$ python -q
>>> import numpy as np
>>> import numpy.linalg as la
>>> np.set_printoptions(precision=2, suppress=True, linewidth=200, legacy="1.25")
>>> rnd = lambda a: np.round(a, 2) + 0
>>> E = np.loadtxt("dump.csv", delimiter=",")
>>> E
array([[ 26.,  49.],
       [ 49., 146.]])
>>> x = np.ones(2)
>>> for _ in range(4):
...     x = E @ x
...     x /= la.norm(x)
...     print(round(x @ E @ x, 2))
... 
163.37
163.47
163.47
163.47
>>> rnd(x)
array([0.34, 0.94])
>>> rnd(la.eigvalsh(E)[-1])
163.47
>>> (E + E.T) / 2
array([[ 26.,  49.],
       [ 49., 146.]])
>>> np.allclose(E, E.T)
True
>>> rnd(la.matrix_power(E, 2))
array([[ 3077.,  8428.],
       [ 8428., 23717.]])
>>> E @ E
array([[ 3077.,  8428.],
       [ 8428., 23717.]])
>>> rnd(np.abs(la.eigvals(E)).max())
163.47
>>> other = E / np.sqrt((E ** 2).mean(axis=1, keepdims=True))
>>> rnd(other[0])
array([0.66, 1.25])
>>> E - E.mean(axis=1, keepdims=True)
array([[-11.5,  11.5],
       [-48.5,  48.5]])
>>> W = np.array([[4, -4, -3, -3, -2, 4], [3, -5, 2, 0, 5, -2]])
>>> b = np.array([-1, -3, -2, -1, -2, -3])
>>> act = np.maximum(E @ W + b, 0)
>>> la.matrix_rank(act)
2
>>> (act > 0).astype(int)
array([[1, 0, 1, 0, 1, 1],
       [1, 0, 1, 0, 1, 0]])
>>> basis = np.array([[0, 3, 1], [0, 1, 3], [0, 1, 2], [1, 1, 1], [0, 3, 0], [0, 2, 1]])
>>> W @ basis
array([[ -3,   4, -13],
       [  0,  17, -10]])
>>> other = E / la.norm(E, axis=1, keepdims=True)
>>> C2 = other @ other.T
>>> rnd(C2)
array([[1.  , 0.99],
       [0.99, 1.  ]])
>>> (C2 - 2 * np.eye(2)).round(6).argmax(axis=1)
array([1, 0])
>>> rnd(np.degrees(np.arccos(np.clip(C2[1, 0], -1, 1))))
9.4
>>> feats = np.loadtxt("case3.csv", delimiter=",")
>>> feats
array([[ -6.,   6.,  -9.,   9.,   6.],
       [  4.,  -4.,   6.,  -6.,  -4.],
       [-10.,  10., -15.,  15.,  10.]])
>>> # columns 1 and 4 are equal
>>> other = feats[0, 0] * feats[1:] - np.outer(feats[1:, 0], feats[0])
>>> other
array([[0., 0., 0., 0., 0.],
       [0., 0., 0., 0., 0.]])
>>> rnd(feats[:, 0] / feats[0, 0])
array([ 1.  , -0.67,  1.67])
>>> la.matrix_rank(other), la.matrix_rank(feats)
(0, 1)
>>> np.flatnonzero(~other.round(6).any(axis=1))
array([0, 1])
>>> theta = np.radians(180)
>>> R = np.eye(5)
>>> R[2, 2] = R[1, 1] = np.cos(theta)
>>> R[2, 1], R[1, 2] = -np.sin(theta), np.sin(theta)
>>> rnd(R)
array([[ 1.,  0.,  0.,  0.,  0.],
       [ 0., -1.,  0.,  0.,  0.],
       [ 0.,  0., -1.,  0.,  0.],
       [ 0.,  0.,  0.,  1.,  0.],
       [ 0.,  0.,  0.,  0.,  1.]])
>>> other = feats @ R.T
>>> np.allclose(feats @ feats.T, other @ other.T)
True
>>> np.allclose(la.norm(feats, axis=1), la.norm(other, axis=1))
True
>>> rnd(la.svd(feats, compute_uv=False)), rnd(la.svd(other, compute_uv=False))
(array([33.76,  0.  ,  0.  ]), array([33.76,  0.  ,  0.  ]))
>>> r = la.matrix_rank(feats)
>>> r
1
>>> ns = la.svd(feats)[2][r:].T
>>> np.allclose(feats @ ns, 0)
True
>>> [int(la.matrix_rank(feats[:, :j + 1])) for j in range(5)]
[1, 1, 1, 1, 1]
>>> ns.shape
(5, 4)
>>> [int(la.matrix_rank(feats[:i])) for i in range(1, len(feats) + 1)]
[1, 1, 1]
>>> [int(la.matrix_rank(np.delete(feats, i, axis=0))) for i in range(3)]
[1, 1, 1]
>>> rnd(ns @ ns.T)
array([[ 0.87,  0.13, -0.2 ,  0.2 ,  0.13],
       [ 0.13,  0.87,  0.2 , -0.2 , -0.13],
       [-0.2 ,  0.2 ,  0.7 ,  0.3 ,  0.2 ],
       [ 0.2 , -0.2 ,  0.3 ,  0.7 , -0.2 ],
       [ 0.13, -0.13,  0.2 , -0.2 ,  0.87]])
>>> data = np.array([[-2, 0, 0, 0], [0, 3, 0, 0], [0, 0, 2, 0], [0, 0, 0, 2]])
>>> rnd(la.norm(data[0], 1)), rnd(la.norm(data[0], np.inf))
(2.0, 2.0)
>>> data[0] @ data[2]
0
>>> rnd(la.norm(data, 2))
3.0
>>> la.norm(data, axis=1).argmax()
1
>>> rnd(la.norm(data[0] - data[2]))
2.83
>>> rnd(la.norm(data, 1)), rnd(la.norm(data, np.inf))
(3.0, 3.0)
>>> w, evecs = la.eigh(data)
>>> x = np.array([4, 4, 5, 2])
>>> (np.sign(evecs[:, -1].round(6)) == np.sign(evecs[0, -1].round(6))).astype(int)
array([1, 0, 1, 1])
>>> rnd(x @ data @ x / (x @ x)), w[0], w[-1]
(1.21, -2.0, 3.0)
>>> np.abs(data).sum(axis=1).max(), np.abs(w).max()
(3, 3.0)
>>> evecs * np.abs(w) @ evecs.T
array([[2., 0., 0., 0.],
       [0., 3., 0., 0.],
       [0., 0., 2., 0.],
       [0., 0., 0., 2.]])
>>> rnd(la.eigvalsh(data[1:, 1:]))
array([2., 2., 3.])
>>> rnd(la.det(data))
-24.0
>>> data @ data
array([[4, 0, 0, 0],
       [0, 9, 0, 0],
       [0, 0, 4, 0],
       [0, 0, 0, 4]])
>>> rnd(np.sort(la.eigvals(data).real))
array([-2.,  2.,  2.,  3.])
>>> data @ data.T
array([[4, 0, 0, 0],
       [0, 9, 0, 0],
       [0, 0, 4, 0],
       [0, 0, 0, 4]])
>>> data[:, 3] @ data[:, 1]
0
>>> rnd(la.pinv(data))
array([[-0.5 ,  0.  ,  0.  ,  0.  ],
       [ 0.  ,  0.33,  0.  ,  0.  ],
       [ 0.  ,  0.  ,  0.5 ,  0.  ],
       [ 0.  ,  0.  ,  0.  ,  0.5 ]])
>>> data.T @ data
array([[4, 0, 0, 0],
       [0, 9, 0, 0],
       [0, 0, 4, 0],
       [0, 0, 0, 4]])
